In [1]: import numpy as np

In [2]: import numpy.linalg as la

In [3]: np.set_printoptions(precision=2, suppress=True, linewidth=120, floatmode="fixed")

In [4]: def rd(a):
   ...:     return np.round(a, 2) + 0
   ...: 

In [5]: arr = np.load("sample16.npy")

In [6]: print(arr)
[[ 2.00  0.00  0.00  0.00  0.00  0.00]
 [ 0.00  2.00 -3.00  2.00  1.00  4.00]
 [ 0.00 -3.00  1.00 -7.00  8.00  7.00]
 [ 0.00  4.00  1.00 -9.00 -8.00 -3.00]
 [ 0.00  3.00  9.00  4.00  6.00 -3.00]
 [ 0.00  1.00 -8.00 -2.00  2.00  5.00]]

In [7]: # 2 blocks once reordered

In [8]: rng = np.random.default_rng(47)

In [9]: z = rng.permutation(6)

In [10]: print(z)
[5 0 2 4 1 3]

In [11]: A2 = arr[z][:, z]

In [12]: print(rd(la.det(A2)), rd(la.det(arr[z])))
-55650.0 -55650.0

In [13]: print(np.trace(A2))
7.0

In [14]: print(np.allclose(arr @ arr.T, arr.T @ arr))
False

In [15]: print(np.trace(arr))
7.0

In [16]: print(rd(la.matrix_power(arr, 4)))
[[   16.00     0.00     0.00     0.00     0.00     0.00]
 [    0.00   492.00 -3512.00  -424.00 -5974.00 -1355.00]
 [    0.00 -2213.00  5058.00  -669.00 12825.00  7498.00]
 [    0.00 -2453.00 -2965.00   814.00 -4577.00   891.00]
 [    0.00  5042.00 10478.00  -301.00 12535.00  -143.00]
 [    0.00 -4303.00 -7672.00  1428.00 -3931.00  3342.00]]

In [17]: print(rd(np.sort(np.abs(la.eigvals(arr)))))
[ 2.00  6.20  7.12  7.36  7.36 11.64]

In [18]: print(rd(la.det(arr)))
-55650.0

In [19]: theta = np.radians(135)

In [20]: Rm = np.eye(6)

In [21]: Rm[3, 3] = Rm[4, 4] = np.cos(theta)

In [22]: Rm[3, 4], Rm[4, 3] = -np.sin(theta), np.sin(theta)

In [23]: print(rd(Rm))
[[ 1.00  0.00  0.00  0.00  0.00  0.00]
 [ 0.00  1.00  0.00  0.00  0.00  0.00]
 [ 0.00  0.00  1.00  0.00  0.00  0.00]
 [ 0.00  0.00  0.00 -0.71 -0.71  0.00]
 [ 0.00  0.00  0.00  0.71 -0.71  0.00]
 [ 0.00  0.00  0.00  0.00  0.00  1.00]]

In [24]: A2 = arr @ Rm.T

In [25]: print(rd(la.svd(arr, compute_uv=False)), rd(la.svd(A2, compute_uv=False)))
[15.51 15.16 11.13  5.28  2.01  2.00] [15.51 15.16 11.13  5.28  2.01  2.00]
